In [1]: import numpy as np

In [2]: from numpy import linalg as LA

In [3]: np.set_printoptions(precision=3, suppress=True, linewidth=140, legacy="1.25")

In [4]: def tidy(a):
   ...:     return np.round(a, 3) + 0
   ...: 

In [5]: X = np.array([[12.0, -0.2, 0.0], [8.0, 0.8, -1.3], [2.0, 0.2, 0.3]])

In [6]: round(np.log10(LA.cond(X)))
Out[6]: 2

In [7]: W = np.array([[-3, -3, 2, -4], [-2, 1, -1, 0], [2, -2, 1, -3]])

In [8]: coef = np.array([1, -4, 2, -4])

In [9]: H = np.maximum(X @ W + coef, 0)

In [10]: LA.matrix_rank(H)
Out[10]: 1

In [11]: (H > 0).astype(int)
Out[11]: 
array([[0, 0, 1, 0],
       [0, 0, 1, 0],
       [0, 0, 1, 0]])

In [12]: C = np.array([[1, -1], [0, 3], [3, 1], [0, 0]])

In [13]: print((H @ C).round(6).argmax(axis=1))
[0 0 0]

In [14]: tidy(H @ C)
Out[14]: 
array([[78.6, 26.2],
       [47.7, 15.9],
       [18.3,  6.1]])

In [15]: W0 = np.load("arr.npy")

In [16]: print(W0)
[[ 0.183 -0.836 -2.934]
 [ 0.178 -1.047 -3.028]
 [-0.063 -0.976 -2.967]
 [-0.16  -1.049 -3.082]
 [ 0.017 -1.096 -3.13 ]
 [-0.056 -1.134 -2.916]
 [-0.037 -1.174 -2.896]
 [ 1.078  2.179 -0.004]
 [ 1.095  2.076  0.086]
 [ 1.032  1.949  0.098]
 [ 1.09   2.014 -0.06 ]
 [ 1.061  2.005 -0.001]
 [ 0.926  2.09   0.165]
 [ 1.007  2.004 -0.092]]

In [17]: dist = LA.norm(W0[:, None] - W0[None], axis=-1)

In [18]: np.flatnonzero(dist[10] < dist.mean() / 2)
Out[18]: array([ 7,  8,  9, 10, 11, 12, 13])

In [19]: dist[10].round(6).argsort(kind="stable")[:4]
Out[19]: array([10, 11, 13,  8])

In [20]: dist.shape
Out[20]: (14, 14)

In [21]: dist.mean(axis=1).argmax()
Out[21]: 4

In [22]: (dist + 1e9 * np.eye(14)).round(6).argmin(axis=1)
Out[22]: array([ 1,  4,  5,  2,  3,  6,  5,  8, 11, 11, 11, 10,  8, 10])

In [23]: Xc = (W0 - W0.mean(axis=0)) / W0.std(axis=0)

In [24]: np.argwhere(np.abs(Xc) > 2)
Out[24]: array([], shape=(0, 2), dtype=int64)

In [25]: tidy(Xc.std(axis=0))
Out[25]: array([1., 1., 1.])

In [26]: coef = LA.lstsq(np.delete(Xc, 1, axis=1), Xc[:, 1])[0]

In [27]: tidy(coef)
Out[27]: array([0.208, 0.793])

In [28]: A = np.load("w.npy")

In [29]: tidy(A)
Out[29]: 
array([[-1.137, -3.374, -9.345],
       [-0.122, -1.906,  9.816],
       [ 2.288,  8.921,  3.896],
       [ 1.656,  7.734, -6.119],
       [ 1.221,  6.169, -7.775],
       [ 1.306,  4.124,  9.016],
       [ 2.301,  9.679, -1.01 ],
       [ 1.743,  8.034, -5.693],
       [ 0.718,  4.261, -9.018],
       [ 1.994,  7.333,  6.5  ],
       [-0.982, -2.698, -9.579]])

In [30]: # rank 2

In [31]: Uu, sv, Vt = LA.svd(A)

In [32]: vecs = Vt[:(sv > 1e-8).sum()]

In [33]: rng = np.random.default_rng(7111)

In [34]: x0 = A[9] + 2 * A[3] + rng.integers(2) * np.eye(3)[1]

In [35]: print(tidy(x0))
[ 5.306 22.801 -5.739]

In [36]: print(LA.matrix_rank(np.vstack([A, x0])))
2

In [37]: B = np.array([[3, 0], [2, 0], [3, 1]])

In [38]: tidy(np.einsum("ik,kj->ij", A, B))
Out[38]: 
array([[-38.192,  -9.345],
       [ 25.27 ,   9.816],
       [ 36.394,   3.896],
       [  2.078,  -6.119],
       [ -7.327,  -7.775],
       [ 39.215,   9.016],
       [ 23.231,  -1.01 ],
       [  4.218,  -5.693],
       [-16.379,  -9.018],
       [ 40.148,   6.5  ],
       [-37.077,  -9.579]])

In [39]: print(np.vstack([A, B.T]).shape)
(13, 3)

In [40]: LA.matrix_rank(np.vstack([A, B.T]))
Out[40]: 3

In [41]: labels = A[:, 1] > np.median(A[:, 1])

In [42]: f = A[labels].mean(axis=0) - A[~labels].mean(axis=0)

In [43]: print(np.argsort(-np.abs(f).round(6), kind="stable"))
[1 2 0]

In [44]: print(labels.astype(int))
[0 0 1 1 0 0 1 1 0 1 0]

In [45]: tidy((((A - A.mean(axis=0)) @ f > 0) == labels).mean())
Out[45]: 0.909

In [46]: gram = A.T @ A

In [47]: print(tidy(LA.eigvalsh(gram)[::-1]))
[632.017 467.983   0.   ]

In [48]: LA.matrix_rank(gram)
Out[48]: 2

In [49]: np.allclose(gram, gram.T)
Out[49]: True

In [50]: tidy(np.trace(gram)), tidy((A ** 2).sum())
Out[50]: (1100.0, 1100.0)

In [51]: print((A @ A.T).shape)
(11, 11)

In [52]: data = np.load("mat.npy")

In [53]: data
Out[53]: 
array([[ 3,  4, -2, -1],
       [-1,  3,  4, -2],
       [-2, -1,  3,  4],
       [ 4, -2, -1,  3]])

In [54]: Q, vecs = LA.qr(data[:, :2])[0], LA.qr(data[:, 2:])[0]

In [55]: sv = LA.svd(Q.T @ vecs, compute_uv=False)

In [56]: tidy(LA.norm(Q @ Q.T - vecs @ vecs.T, 2))
Out[56]: 0.857

In [57]: hat = np.triu(np.array([[-3, 3, -3, -2], [3, 0, 2, -1], [0, 0, 3, 3], [2, 0, 3, 1]]), 1) + np.eye(4)

In [58]: B = hat @ data @ LA.inv(hat)

In [59]: B
Out[59]: 
array([[  -2.,   26.,  -55.,  162.],
       [  -9.,   30.,  -76.,  243.],
       [  10.,  -37.,  104., -316.],
       [   4.,  -14.,   39., -120.]])

In [60]: tidy(LA.det(B))
Out[60]: -400.0

In [61]: hat @ data - data @ hat
Out[61]: 
array([[ -5.,   7.,   6.,  -8.],
       [ -8.,   3.,  -2.,  -6.],
       [ 12.,   0.,  -7.,  -5.],
       [  0., -12.,  16.,   9.]])

In [62]: M = np.load("a.npy")

In [63]: tidy(M)
Out[63]: 
array([[ 0.381,  0.029,  0.439, -0.205],
       [ 0.029,  0.002,  0.034, -0.016],
       [ 0.439,  0.034,  0.507, -0.236],
       [-0.205, -0.016, -0.236,  0.11 ]])

In [64]: # null space of dimension 3

In [65]: tidy(np.abs(LA.eigvals(M)).max())
Out[65]: 1.0

In [66]: tidy(np.sort(np.abs(LA.eigvals(M))))
Out[66]: array([0., 0., 0., 1.])

In [67]: np.allclose(M, M.T)
Out[67]: True

In [68]: tidy(M @ M)
Out[68]: 
array([[ 0.381,  0.029,  0.439, -0.205],
       [ 0.029,  0.002,  0.034, -0.016],
       [ 0.439,  0.034,  0.507, -0.236],
       [-0.205, -0.016, -0.236,  0.11 ]])

In [69]: ev, vecs = LA.eigh(M)

In [70]: print(tidy(ev.sum()), np.trace(M))
1.0 1.0

In [71]: print(tidy(ev))
[0. 0. 0. 1.]

In [72]: tidy(LA.eigvalsh(M + -1 * np.eye(4)))
Out[72]: array([-1., -1., -1.,  0.])

In [73]: tidy(LA.eigvalsh(M @ M))
Out[73]: array([0., 0., 0., 1.])

In [74]: tidy(vecs.T @ vecs)
Out[74]: 
array([[1., 0., 0., 0.],
       [0., 1., 0., 0.],
       [0., 0., 1., 0.],
       [0., 0., 0., 1.]])

In [75]: tidy(vecs @ np.diag(ev) @ vecs.T)
Out[75]: 
array([[ 0.381,  0.029,  0.439, -0.205],
       [ 0.029,  0.002,  0.034, -0.016],
       [ 0.439,  0.034,  0.507, -0.236],
       [-0.205, -0.016, -0.236,  0.11 ]])

In [76]: print(np.abs(vecs[:, -1]).round(6).argmax())
2

In [77]: tidy(LA.svd(M, compute_uv=False))
Out[77]: array([1., 0., 0., 0.])

In [78]: (ev > 1e-8).sum(), (ev < -1e-8).sum()
Out[78]: (1, 0)

In [79]: J = np.loadtxt("dump.csv", delimiter=",")

In [80]: J
Out[80]: 
array([[ 0.209,  0.453,  0.176],
       [ 0.566,  1.092,  0.561],
       [-0.057, -0.074, -0.091],
       [ 0.388,  0.804,  0.41 ],
       [ 0.026,  0.069,  0.044],
       [-1.147, -2.212, -1.062],
       [-0.801, -1.607, -0.809],
       [-0.105, -0.29 , -0.124],
       [ 0.134,  0.254,  0.148],
       [-0.422, -0.828, -0.432],
       [ 0.732,  1.507,  0.748],
       [ 1.967,  3.984,  1.995]])

In [81]: gram = np.cov(A, rowvar=False)

In [82]: tidy(np.median(A, axis=0))
Out[82]: array([ 1.306,  6.169, -5.693])

In [83]: tidy(A.std(axis=0))
Out[83]: array([1.179, 4.622, 7.342])

In [84]: tidy(LA.eigvalsh(gram)[::-1])
Out[84]: array([60.379, 23.944,  0.   ])

In [85]: tidy(gram)
Out[85]: 
array([[ 1.529,  5.859,  3.343],
       [ 5.859, 23.503,  5.379],
       [ 3.343,  5.379, 59.29 ]])

In [86]: np.argsort(-A.std(axis=0).round(6), kind="stable")
Out[86]: array([2, 1, 0])

In [87]: tidy(np.corrcoef(A.T))
Out[87]: 
array([[1.   , 0.977, 0.351],
       [0.977, 1.   , 0.144],
       [0.351, 0.144, 1.   ]])

In [88]: tidy(np.corrcoef(A[:, 0], A[:, 1])[0, 1])
Out[88]: 0.977

In [89]: tidy(np.polyfit(A[:, 0], A[:, 1], 1))
Out[89]: array([3.831, 0.563])

In [90]: tidy(np.einsum("ii->", gram))
Out[90]: 84.323

In [91]: print(tidy(LA.eigvals(gram).sum().real))
84.323

In [92]: tidy(LA.det(2 * gram)), tidy(LA.det(gram))
Out[92]: (0.0, 0.0)

In [93]: tidy(LA.eigvals(gram))
Out[93]: array([ 0.   , 23.944, 60.379])

In [94]: arr = np.loadtxt("case18.csv", delimiter=",")

In [95]: tidy(arr)
Out[95]: 
array([[ 0.   ,  0.61 ,  0.793],
       [-0.11 , -0.788,  0.606],
       [ 0.994, -0.088,  0.067]])

In [96]: # keeps lengths

In [97]: labels = rng.permutation(3)

In [98]: B = arr[:, labels] * rng.choice([-1, 1], 3)

In [99]: tidy(B)
Out[99]: 
array([[ 0.61 ,  0.   , -0.793],
       [-0.788, -0.11 , -0.606],
       [-0.088,  0.994, -0.067]])

In [100]: Uu, _, Vt = LA.svd(arr.T @ B)

In [101]: labels
Out[101]: array([1, 0, 2])

In [102]: tidy(Uu @ Vt)
Out[102]: 
array([[ 0.,  1.,  0.],
       [ 1.,  0.,  0.],
       [ 0.,  0., -1.]])

In [103]: t3 = np.stack([arr, -2 * arr, arr[::-1]])

In [104]: tidy(LA.det(t3))
Out[104]: array([ 1., -8., -1.])

In [105]: print(t3.shape)
(3, 3, 3)

In [106]: x0 = np.array([2, 0, 1])

In [107]: tidy(LA.norm(x0)), tidy(LA.norm(arr @ x0))
Out[107]: (2.236, 2.236)

In [108]: labels = rng.permutation(3)

In [109]: labels
Out[109]: array([2, 1, 0])

In [110]: B = arr[labels][:, labels]

In [111]: print(tidy(np.diag(B)))
[ 0.067 -0.788  0.   ]

In [112]: print(tidy(np.trace(B)))
-0.721

In [113]: tidy(np.sort(np.abs(LA.eigvals(B))))
Out[113]: array([1., 1., 1.])

In [114]: F = np.loadtxt("data.csv", delimiter=",")

In [115]: F
Out[115]: 
array([[ 0., -2.,  2.],
       [ 0.,  0.,  0.],
       [ 0.,  0.,  0.]])

In [116]: tidy(LA.matrix_power(F - np.diag(np.diag(F)), 3))
Out[116]: 
array([[0., 0., 0.],
       [0., 0., 0.],
       [0., 0., 0.]])

In [117]: np.prod(np.diag(F)), tidy(LA.det(F))
Out[117]: (0.0, 0.0)

In [118]: tidy(np.sort(LA.eigvals(F)))
Out[118]: array([0., 0., 0.])

In [119]: print(LA.matrix_rank(F - F[0, 0] * np.eye(3)))
1
